>>> import numpy as np
>>> from numpy import linalg as LA
>>> np.set_printoptions(precision=1, suppress=True, linewidth=160)
>>> data = np.load("run17.npy")
>>> data
array([[ 0.,  0., -2., -2.,  0.,  1.,  3.],
       [ 0.,  0.,  3.,  1.,  2., -3., -1.],
       [-2.,  3.,  0.,  0.,  0.,  0.,  0.],
       [-2.,  1.,  0.,  0.,  0.,  0.,  0.],
       [ 0.,  2.,  0.,  0.,  0.,  0.,  0.],
       [ 1., -3.,  0.,  0.,  0.,  0.,  0.],
       [ 3., -1.,  0.,  0.,  0.,  0.,  0.]])
>>> np.all(LA.eigvalsh(data) > 0)
np.False_
>>> [round(float(LA.det(data[:i, :i])), 2) + 0 for i in range(1, 8)]
[0.0, 0.0, 0.0, 16.0, 0.0, 0.0, 0.0]
>>> round(float(LA.norm(data, 2) / LA.norm(data)), 1)
0.6
>>> LA.matrix_rank(data, rtol=0.1)
np.int64(4)
>>> def softmax(z):
...     e = np.exp(z - z.max(axis=-1, keepdims=True))
...     return e / e.sum(axis=-1, keepdims=True)
... 
>>> np.round(softmax(data[5]), 1) + 0
array([0.3, 0. , 0.1, 0.1, 0.1, 0.1, 0.1])
>>> np.round(softmax(data[5] + 4), 1) + 0
array([0.3, 0. , 0.1, 0.1, 0.1, 0.1, 0.1])
>>> S = data @ data.T / np.sqrt(7)
>>> np.round(softmax(S + np.triu(np.full(S.shape, -np.inf), 1)), 1) + 0
array([[1. , 0. , 0. , 0. , 0. , 0. , 0. ],
       [0. , 1. , 0. , 0. , 0. , 0. , 0. ],
       [0. , 0. , 1. , 0. , 0. , 0. , 0. ],
       [0. , 0. , 0.6, 0.3, 0. , 0. , 0. ],
       [0.1, 0.1, 0.5, 0.1, 0.2, 0. , 0. ],
       [0. , 0. , 0. , 0. , 0. , 1. , 0. ],
       [0. , 0. , 0. , 0. , 0. , 0.2, 0.8]])
>>> np.round(softmax(S), 1) + 0
array([[1. , 0. , 0. , 0. , 0. , 0. , 0. ],
       [0. , 1. , 0. , 0. , 0. , 0. , 0. ],
       [0. , 0. , 0.8, 0.1, 0.1, 0. , 0. ],
       [0. , 0. , 0.6, 0.3, 0.1, 0. , 0. ],
       [0.1, 0.1, 0.5, 0.1, 0.2, 0. , 0. ],
       [0. , 0. , 0. , 0. , 0. , 0.8, 0.2],
       [0. , 0. , 0. , 0. , 0. , 0.2, 0.8]])
>>> rng = np.random.default_rng(10)
>>> idx = rng.permutation(7)
>>> idx
array([3, 4, 1, 2, 6, 5, 0])
>>> B = data[idx][:, idx]
>>> np.diag(B)
array([0., 0., 0., 0., 0., 0., 0.])
>>> np.allclose(B, data)
False
>>> U, sv, Vt = LA.svd(data)
>>> V = Vt[:(sv > 1e-8).sum()]
>>> vec = data[2] + 2 * data[5] + rng.integers(2) * np.eye(7)[4]
>>> vec
array([ 0., -3.,  0.,  0.,  1.,  0.,  0.])
>>> LA.matrix_rank(np.vstack([data, vec]))
np.int64(5)
>>> np.allclose(V.T @ V @ vec, vec)
False
>>> A = np.loadtxt("w.csv", delimiter=",")
>>> A
array([[ 0.3,  1.1, -0.6, -2.6],
       [-0.9, -3.4, -0.8,  0.8],
       [ 0.9,  4.1, -1.1,  0. ],
       [ 0.7,  2.9,  0.2, -0.3],
       [-0.7, -2.9,  1. , -0.6],
       [ 1.6,  5.8, -0.4, -0.9],
       [ 2.3,  9.3,  1.6,  0.6],
       [-0.5, -1.8, -0.8,  0.6],
       [ 0. ,  0.4, -0.4,  1.5],
       [-1.1, -4.1, -0.1,  0.3],
       [ 1.8,  7.3, -1.3,  0.8],
       [-0.3, -1.2, -2. , -0.4],
       [-0.4, -1.5, -0.4, -0.8],
       [ 0.8,  3.6,  1.4,  0.5],
       [ 2.1,  8.1,  0.4, -1.2],
       [ 1.8,  7.2, -1.9,  1.9],
       [-0.7, -2.4, -0.4, -0.1],
       [ 0.9,  3.1, -0.2, -1.5],
       [ 1.1,  4.2,  0.2,  0.4],
       [ 0.9,  3.5, -1.3,  0.1],
       [ 0.3,  1. , -0.4,  0.5],
       [ 1.5,  6.4,  1.7, -0.5],
       [ 0.7,  3. , -0.5,  1.1],
       [ 0.2,  1.2, -0.8, -0.8],
       [-2.5, -9.7,  1.2, -1.8],
       [ 0.8,  2.7, -0.1,  1.6],
       [-0.9, -3.4, -0.4, -0.6]])
>>> idx = rng.permutation(4)
>>> B = A[:, idx] * rng.choice([-1, 1], 4)
>>> B
array([[-1.1,  2.6,  0.6,  0.3],
       [ 3.4, -0.8,  0.8, -0.9],
       [-4.1, -0. ,  1.1,  0.9],
       [-2.9,  0.3, -0.2,  0.7],
       [ 2.9,  0.6, -1. , -0.7],
       [-5.8,  0.9,  0.4,  1.6],
       [-9.3, -0.6, -1.6,  2.3],
       [ 1.8, -0.6,  0.8, -0.5],
       [-0.4, -1.5,  0.4,  0. ],
       [ 4.1, -0.3,  0.1, -1.1],
       [-7.3, -0.8,  1.3,  1.8],
       [ 1.2,  0.4,  2. , -0.3],
       [ 1.5,  0.8,  0.4, -0.4],
       [-3.6, -0.5, -1.4,  0.8],
       [-8.1,  1.2, -0.4,  2.1],
       [-7.2, -1.9,  1.9,  1.8],
       [ 2.4,  0.1,  0.4, -0.7],
       [-3.1,  1.5,  0.2,  0.9],
       [-4.2, -0.4, -0.2,  1.1],
       [-3.5, -0.1,  1.3,  0.9],
       [-1. , -0.5,  0.4,  0.3],
       [-6.4,  0.5, -1.7,  1.5],
       [-3. , -1.1,  0.5,  0.7],
       [-1.2,  0.8,  0.8,  0.2],
       [ 9.7,  1.8, -1.2, -2.5],
       [-2.7, -1.6,  0.1,  0.8],
       [ 3.4,  0.6,  0.4, -0.9]])
>>> U, _, Vt = LA.svd(A.T @ B)
>>> np.round(U @ Vt, 1) + 0
array([[ 0.,  0.,  0.,  1.],
       [-1.,  0.,  0.,  0.],
       [ 0.,  0., -1.,  0.],
       [ 0., -1.,  0.,  0.]])
